$ python3 -q
>>> import numpy as np
>>> from numpy import linalg as LA
>>> np.set_printoptions(suppress=True, linewidth=160)
>>> def rnd(a):
...     return np.round(a, 2) + 0
... 
>>> W0 = np.load("test15.npy")
>>> W0
array([[ 3,  2,  0,  0,  0,  0],
       [-3,  3,  0,  0,  0,  0],
       [ 1,  3,  0,  0,  0,  0],
       [ 0,  0,  3,  2,  0,  0],
       [ 0,  0, -3,  3,  0,  0],
       [ 0,  0,  1,  3,  0,  0],
       [ 0,  0,  0,  0,  3,  2],
       [ 0,  0,  0,  0, -3,  3],
       [ 0,  0,  0,  0,  1,  3]])
>>> W0[7] @ W0[3]
np.int64(0)
>>> rnd(LA.norm(W0, axis=1))
array([3.61, 4.24, 3.16, 3.61, 4.24, 3.16, 3.61, 4.24, 3.16])
>>> rnd(LA.norm(W0[7] - W0[3]))
np.float64(5.57)
>>> rnd(LA.norm(W0, 2))
np.float64(4.69)
>>> rnd(LA.norm(W0) ** 2 / LA.norm(W0, 2) ** 2)
np.float64(5.59)
>>> print(rnd(LA.norm(W0, "nuc")))
27.15
>>> q, r_ = LA.qr(W0)
>>> rnd(np.abs(np.diag(r_)))
array([4.36, 4.69, 4.36, 4.69, 4.36, 4.69])
>>> print(rnd(r_))
[[-4.36  0.    0.    0.    0.    0.  ]
 [ 0.   -4.69  0.    0.    0.    0.  ]
 [ 0.    0.   -4.36  0.    0.    0.  ]
 [ 0.    0.    0.   -4.69  0.    0.  ]
 [ 0.    0.    0.    0.   -4.36  0.  ]
 [ 0.    0.    0.    0.    0.   -4.69]]
>>> rnd(abs(r_[0, 0])), rnd(LA.norm(W0[:, 0]))
(np.float64(4.36), np.float64(4.36))
>>> rnd(q)
array([[-0.69, -0.43,  0.  ,  0.  ,  0.  ,  0.  ],
       [ 0.69, -0.64,  0.  ,  0.  ,  0.  ,  0.  ],
       [-0.23, -0.64,  0.  ,  0.  ,  0.  ,  0.  ],
       [ 0.  ,  0.  , -0.69, -0.43,  0.  ,  0.  ],
       [ 0.  ,  0.  ,  0.69, -0.64,  0.  ,  0.  ],
       [ 0.  ,  0.  , -0.23, -0.64,  0.  ,  0.  ],
       [ 0.  ,  0.  ,  0.  ,  0.  , -0.69, -0.43],
       [ 0.  ,  0.  ,  0.  ,  0.  ,  0.69, -0.64],
       [ 0.  ,  0.  ,  0.  ,  0.  , -0.23, -0.64]])
>>> rnd(q @ r_)
array([[ 3.,  2.,  0.,  0.,  0.,  0.],
       [-3.,  3.,  0.,  0.,  0.,  0.],
       [ 1.,  3.,  0.,  0.,  0.,  0.],
       [ 0.,  0.,  3.,  2.,  0.,  0.],
       [ 0.,  0., -3.,  3.,  0.,  0.],
       [ 0.,  0.,  1.,  3.,  0.,  0.],
       [ 0.,  0.,  0.,  0.,  3.,  2.],
       [ 0.,  0.,  0.,  0., -3.,  3.],
       [ 0.,  0.,  0.,  0.,  1.,  3.]])
>>> np.trace(q @ q.T)
np.float64(6.0)
>>> proj = W0 @ LA.solve(W0.T @ W0, W0.T)
>>> rnd(proj @ W0[:, 5])
array([0., 0., 0., 0., 0., 0., 2., 3., 3.])
>>> print(rnd(proj))
[[ 0.66 -0.2   0.43  0.    0.    0.    0.    0.    0.  ]
 [-0.2   0.88  0.25  0.    0.    0.    0.    0.    0.  ]
 [ 0.43  0.25  0.46  0.    0.    0.    0.    0.    0.  ]
 [ 0.    0.    0.    0.66 -0.2   0.43  0.    0.    0.  ]
 [ 0.    0.    0.   -0.2   0.88  0.25  0.    0.    0.  ]
 [ 0.    0.    0.    0.43  0.25  0.46  0.    0.    0.  ]
 [ 0.    0.    0.    0.    0.    0.    0.66 -0.2   0.43]
 [ 0.    0.    0.    0.    0.    0.   -0.2   0.88  0.25]
 [ 0.    0.    0.    0.    0.    0.    0.43  0.25  0.46]]
>>> arr = np.load("x.npy")
>>> arr
array([[0, 1, 0, 0, 0, 0, 1, 0],
       [1, 0, 0, 0, 0, 0, 1, 0],
       [0, 0, 0, 0, 1, 1, 0, 1],
       [0, 0, 0, 0, 0, 0, 1, 0],
       [0, 0, 1, 0, 0, 1, 0, 1],
       [0, 0, 1, 0, 1, 0, 0, 0],
       [1, 1, 0, 1, 0, 0, 0, 0],
       [0, 0, 1, 0, 1, 0, 0, 0]])
>>> np.argwhere(np.triu(arr))
array([[0, 1],
       [0, 6],
       [1, 6],
       [2, 4],
       [2, 5],
       [2, 7],
       [3, 6],
       [4, 5],
       [4, 7]])
>>> L = np.diag(arr.sum(axis=1)) - arr
>>> LA.matrix_rank(L)
np.int64(6)
>>> (LA.eigvalsh(L) < 1e-8).sum()
np.int64(2)
>>> L
array([[ 2, -1,  0,  0,  0,  0, -1,  0],
       [-1,  2,  0,  0,  0,  0, -1,  0],
       [ 0,  0,  3,  0, -1, -1,  0, -1],
       [ 0,  0,  0,  1,  0,  0, -1,  0],
       [ 0,  0, -1,  0,  3, -1,  0, -1],
       [ 0,  0, -1,  0, -1,  2,  0,  0],
       [-1, -1,  0, -1,  0,  0,  3,  0],
       [ 0,  0, -1,  0, -1,  0,  0,  2]])
>>> Uu, sv, Vh = LA.svd(arr)
>>> vecs = Vh[:(sv > 1e-8).sum()]
>>> rng = np.random.default_rng(79332)
>>> x = arr[6] + 3 * arr[1] + rng.integers(2) * np.eye(8)[6]
>>> x
array([4., 1., 0., 1., 0., 0., 4., 0.])
>>> rnd(np.diag(vecs.T @ vecs))
array([1. , 1. , 1. , 1. , 1. , 0.5, 1. , 0.5])
>>> print(LA.matrix_rank(np.vstack([arr, x])))
7
>>> rnd(LA.norm(x - vecs.T @ vecs @ x))
np.float64(0.0)
>>> rnd(np.trace(LA.pinv(arr) @ arr))
np.float64(7.0)
>>> np.allclose(arr[:-1].T @ LA.lstsq(arr[:-1].T, arr[-1])[0], arr[-1])
True
>>> LA.lstsq(arr[:-1].T, arr[-1])[2]
np.int32(7)
>>> Uu, sv, Vh = LA.svd(arr)
>>> print(np.argmax(sv[:-1] / (sv[1:] + 1e-6)) + 1)
7
>>> rnd(sv)
array([2.56, 2.17, 1.56, 1.48, 1.  , 1.  , 0.31, 0.  ])
>>> M2 = Uu[:, :7] @ np.diag(sv[:7]) @ Vh[:7]
>>> print(LA.matrix_rank(M2))
7
>>> rnd(LA.norm(arr - M2) / LA.norm(arr))
np.float64(0.0)
>>> LA.matrix_rank(arr, rtol=0.05)
np.int64(7)
>>> rnd(LA.norm(arr - M2, 2)), rnd(sv[7])
(np.float64(0.0), np.float64(0.0))
>>> vals, vecs = LA.eigh(arr)
>>> np.unique(vals.round(6) + 0, return_counts=True)[1]
array([1, 1, 2, 1, 1, 1, 1])
>>> (vals > 1e-8).sum(), (vals < -1e-8).sum()
(np.int64(3), np.int64(4))
>>> print(rnd(LA.svd(arr, compute_uv=False)))
[2.56 2.17 1.56 1.48 1.   1.   0.31 0.  ]
>>> rnd(vecs @ np.diag(vals) @ vecs.T)
array([[0., 1., 0., 0., 0., 0., 1., 0.],
       [1., 0., 0., 0., 0., 0., 1., 0.],
       [0., 0., 0., 0., 1., 1., 0., 1.],
       [0., 0., 0., 0., 0., 0., 1., 0.],
       [0., 0., 1., 0., 0., 1., 0., 1.],
       [0., 0., 1., 0., 1., 0., 0., 0.],
       [1., 1., 0., 1., 0., 0., 0., 0.],
       [0., 0., 1., 0., 1., 0., 0., 0.]])
>>> rnd(np.abs(vecs[:, -1]))
array([0.  , 0.  , 0.56, 0.  , 0.56, 0.44, 0.  , 0.44])
>>> rnd(LA.eigvalsh(arr @ arr))
array([0.  , 0.1 , 1.  , 1.  , 2.19, 2.44, 4.71, 6.56])
>>> rnd(vecs.T @ arr @ vecs)
array([[-1.56,  0.  ,  0.  ,  0.  ,  0.  ,  0.  ,  0.  ,  0.  ],
       [ 0.  , -1.48,  0.  ,  0.  ,  0.  ,  0.  ,  0.  ,  0.  ],
       [ 0.  ,  0.  , -1.  ,  0.  ,  0.  ,  0.  ,  0.  ,  0.  ],
       [ 0.  ,  0.  ,  0.  , -1.  ,  0.  ,  0.  ,  0.  ,  0.  ],
       [ 0.  ,  0.  ,  0.  ,  0.  ,  0.  ,  0.  ,  0.  ,  0.  ],
       [ 0.  ,  0.  ,  0.  ,  0.  ,  0.  ,  0.31,  0.  ,  0.  ],
       [ 0.  ,  0.  ,  0.  ,  0.  ,  0.  ,  0.  ,  2.17,  0.  ],
       [ 0.  ,  0.  ,  0.  ,  0.  ,  0.  ,  0.  ,  0.  ,  2.56]])
>>> rnd(vals)
array([-1.56, -1.48, -1.  , -1.  ,  0.  ,  0.31,  2.17,  2.56])
>>> mat = np.loadtxt("sample18.csv", delimiter=",")
>>> rnd(mat)
array([[-20.08, -12.95,  -2.21],
       [-18.5 , -11.14,  -0.86],
       [ -1.38,   8.42,  13.81],
       [  0.96,  11.09,  15.82],
       [-12.08,  -3.81,   4.64],
       [ -7.13,   1.86,   8.89],
       [ -5.37,   3.86,  10.4 ],
       [ -1.8 ,   7.94,  13.45],
       [ -3.72,   5.74,  11.81],
       [  1.06,  11.22,  15.91],
       [-19.4 , -12.18,  -1.63],
       [ -5.25,   4.  ,  10.5 ],
       [ -2.47,   7.18,  12.88],
       [-18.98, -11.69,  -1.27],
       [ -1.76,   7.99,  13.49],
       [ -8.07,   0.78,   8.08],
       [ -1.24,   8.58,  13.94],
       [-16.42,  -8.76,   0.93]])
>>> # null space of dimension 1
>>> Ac = mat - mat.mean(axis=0)
>>> vecs = LA.svd(Ac)[2][:2]
>>> M2 = Ac - Ac @ vecs.T @ vecs
>>> rnd(LA.norm(M2) / LA.norm(Ac))
np.float64(0.0)
>>> rnd(M2.std(axis=0))
array([0., 0., 0.])
